$ python -q
>>> import numpy as np
>>> import numpy.linalg as la
>>> np.set_printoptions(precision=2, suppress=True, linewidth=160)
>>> def rd(a):
...     return np.round(a, 2) + 0
... 
>>> F = np.loadtxt("test8.csv", delimiter=",")
>>> F
array([[ 4.,  4.,  4.],
       [ 4.,  8.,  8.],
       [ 4.,  8., 12.]])
>>> # symmetric
>>> rng = np.random.default_rng(506)
>>> idx = rng.permutation(3)
>>> idx
array([1, 2, 0])
>>> out = F[idx][:, idx]
>>> np.allclose(out, F)
False
>>> rd(np.sort(np.abs(la.eigvals(out))))
array([ 1.23,  2.57, 20.2 ])
>>> vec = np.array([1, -2, -1])
>>> F @ vec
array([ -8., -20., -24.])
>>> (F * vec).sum(axis=1)
array([ -8., -20., -24.])
>>> F @ (2 * vec)
array([-16., -40., -48.])
>>> F @ np.ones(3)
array([12., 20., 24.])
>>> F * vec
array([[  4.,  -8.,  -4.],
       [  4., -16.,  -8.],
       [  4., -16., -12.]])
>>> t = np.radians(88)
>>> Rm = np.eye(3)
>>> Rm[0, 0] = Rm[2, 2] = np.cos(t)
>>> Rm[0, 2], Rm[2, 0] = -np.sin(t), np.sin(t)
>>> rd(Rm)
array([[ 0.03,  0.  , -1.  ],
       [ 0.  ,  1.  ,  0.  ],
       [ 1.  ,  0.  ,  0.03]])
>>> out = F @ Rm.T
>>> np.allclose(F @ F.T, out @ out.T)
True
>>> rd(la.det(Rm)), rd(np.trace(Rm))
(np.float64(1.0), np.float64(1.07))
>>> rd(la.svd(F, compute_uv=False)), rd(la.svd(out, compute_uv=False))
(array([20.2 ,  2.57,  1.23]), array([20.2 ,  2.57,  1.23]))
>>> rd(out)
array([[ -3.86,   4.  ,   4.14],
       [ -7.86,   8.  ,   4.28],
       [-11.85,   8.  ,   4.42]])
>>> rd(np.abs(out - F).max(axis=0))
array([15.85,  0.  ,  7.58])
>>> low = la.cholesky(F)
>>> low @ low.T
array([[ 4.,  4.,  4.],
       [ 4.,  8.,  8.],
       [ 4.,  8., 12.]])
>>> low
array([[2., 0., 0.],
       [2., 2., 0.],
       [2., 2., 2.]])
>>> out = np.array([[1, 1], [3, 2]])
>>> K = np.kron(np.eye(2, dtype=int), out)
>>> K
array([[1, 1, 0, 0],
       [3, 2, 0, 0],
       [0, 0, 1, 1],
       [0, 0, 3, 2]])
>>> out = K / np.sqrt((K ** 2).mean(axis=1, keepdims=True))
>>> la.matrix_rank(K - K.mean(axis=1, keepdims=True))
np.int64(3)
